In [1]: import numpy as np

In [2]: from numpy import linalg as LA

In [3]: np.set_printoptions(precision=2, suppress=True, linewidth=140, floatmode="fixed")

In [4]: rnd = lambda a: np.round(a, 2) + 0

In [5]: feats = np.loadtxt("arr.csv", delimiter=",")

In [6]: feats
Out[6]: 
array([[-8.00, -5.00,  6.00],
       [ 5.00,  1.00,  7.00],
       [-5.00, -2.00,  2.00]])

In [7]: proj = np.triu(np.array([[2, 2, 1], [0, 2, 1], [1, 0, 2]]), 1) + np.eye(3)

In [8]: A2 = proj @ feats @ LA.inv(proj)

In [9]: rnd(LA.det(A2))
Out[9]: np.float64(67.0)

In [10]: rnd(np.poly(A2))
Out[10]: array([  1.00,   5.00,  47.00, -67.00])

In [11]: Uu, sig, vt = LA.svd(feats)

In [12]: rnd(sig)
Out[12]: array([12.53,  8.69,  0.62])

In [13]: A2 = Uu[:, :2] @ np.diag(sig[:2]) @ vt[:2]

In [14]: rnd(np.abs(feats - A2).max())
Out[14]: np.float64(0.49)

In [15]: rnd(LA.norm(feats - A2) / LA.norm(feats))
Out[15]: np.float64(0.04)

In [16]: W0 = np.array([[-11.46, 5.89, -11.28],
    ...:     [-10.84, 5.0, -10.23],
    ...:     [-9.57, 3.35, -8.24],
    ...:     [-8.86, 2.52, -7.2],
    ...:     [0.04, 0.04, 0.1],
    ...:     [0.01, -0.09, 1.06],
    ...:     [-0.36, -0.86, 2.51],
    ...:     [-3.16, -8.41, 12.03],
    ...:     [-7.21, -22.64, 27.82],
    ...:     [-9.49, -31.84, 37.7]])

In [17]: vec = np.array([1, 1, 3])

In [18]: rhs = W0 @ vec

In [19]: rnd(LA.pinv(W0) @ W0)
Out[19]: 
array([[1.00, 0.00, 0.00],
       [0.00, 1.00, 0.00],
       [0.00, 0.00, 1.00]])

In [20]: rnd(LA.solve(W0.T @ W0, W0.T @ rhs))
Out[20]: array([1.00, 1.00, 3.00])

In [21]: rng = np.random.default_rng(3489)

In [22]: rhs = rhs + 0.1 * rng.normal(size=10)

In [23]: rnd(rhs)
Out[23]: array([-39.49, -36.40, -31.10, -28.03,   0.26,   2.98,   6.28,  24.30,  53.59,  71.80])

In [24]: coef, *_ = LA.lstsq(W0, rhs)

In [25]: rnd(coef)
Out[25]: array([1.02, 0.93, 2.94])

In [26]: [round(float(LA.norm(LA.solve(W0.T @ W0 + lam * np.eye(3), W0.T @ rhs))), 2) for lam in (0, 1, 10, 100)]
Out[26]: [3.25, 2.92, 2.4, 2.15]

In [27]: coef.round()
Out[27]: array([1.00, 1.00, 3.00])

In [28]: rnd(LA.norm(rhs - W0 @ coef))
Out[28]: np.float64(0.31)

In [29]: th = rng.uniform(0, 2 * np.pi, 23)

In [30]: O, _ = LA.qr(np.array([[-0.9, 1.7], [0.1, 1.5], [0.0, -0.4]]))

In [31]: arr = 3 * np.c_[np.cos(th), np.sin(th)] @ O.T

In [32]: rnd(arr)
Out[32]: 
array([[-0.50, -2.88,  0.69],
       [-2.90,  0.77, -0.11],
       [ 1.92, -2.25,  0.48],
       [-0.34,  2.90, -0.68],
       [ 1.18, -2.69,  0.61],
       [-2.25,  1.94, -0.40],
       [-2.72,  1.25, -0.23],
       [-2.73,  1.22, -0.22],
       [-0.66,  2.85, -0.66],
       [-0.17,  2.92, -0.69],
       [-0.65,  2.85, -0.66],
       [-1.02,  2.75, -0.62],
       [-2.96, -0.45,  0.18],
       [ 2.09, -2.11,  0.44],
       [-2.26,  1.93, -0.40],
       [ 2.86, -0.89,  0.14],
       [ 1.35,  2.60, -0.65],
       [-2.60, -1.45,  0.41],
       [ 3.00, -0.05, -0.07],
       [ 0.09,  2.92, -0.69],
       [-0.99, -2.75,  0.68],
       [ 2.62, -1.43,  0.27],
       [-2.29, -1.88,  0.50]])

In [33]: rnd(arr @ LA.pinv(arr) @ arr)
Out[33]: 
array([[-0.50, -2.88,  0.69],
       [-2.90,  0.77, -0.11],
       [ 1.92, -2.25,  0.48],
       [-0.34,  2.90, -0.68],
       [ 1.18, -2.69,  0.61],
       [-2.25,  1.94, -0.40],
       [-2.72,  1.25, -0.23],
       [-2.73,  1.22, -0.22],
       [-0.66,  2.85, -0.66],
       [-0.17,  2.92, -0.69],
       [-0.65,  2.85, -0.66],
       [-1.02,  2.75, -0.62],
       [-2.96, -0.45,  0.18],
       [ 2.09, -2.11,  0.44],
       [-2.26,  1.93, -0.40],
       [ 2.86, -0.89,  0.14],
       [ 1.35,  2.60, -0.65],
       [-2.60, -1.45,  0.41],
       [ 3.00, -0.05, -0.07],
       [ 0.09,  2.92, -0.69],
       [-0.99, -2.75,  0.68],
       [ 2.62, -1.43,  0.27],
       [-2.29, -1.88,  0.50]])

In [34]: LA.lstsq(arr[:-1].T, arr[-1])[2]
Out[34]: np.int32(2)

In [35]: np.abs(np.diag(LA.qr(arr)[1])) > 1e-9
Out[35]: array([ True,  True, False])

In [36]: np.allclose(arr[:-1].T @ LA.lstsq(arr[:-1].T, arr[-1])[0], arr[-1])
Out[36]: True

In [37]: lab = arr[:, 1] > np.median(arr[:, 1])

In [38]: u = arr[lab].mean(axis=0) - arr[~lab].mean(axis=0)

In [39]: np.argsort(-np.abs(u).round(6), kind="stable")
Out[39]: array([1, 0, 2])

In [40]: rnd((((arr - arr.mean(axis=0)) @ u > 0) == lab).mean())
Out[40]: np.float64(0.96)

In [41]: rnd(u)
Out[41]: array([-1.15,  3.88, -0.89])
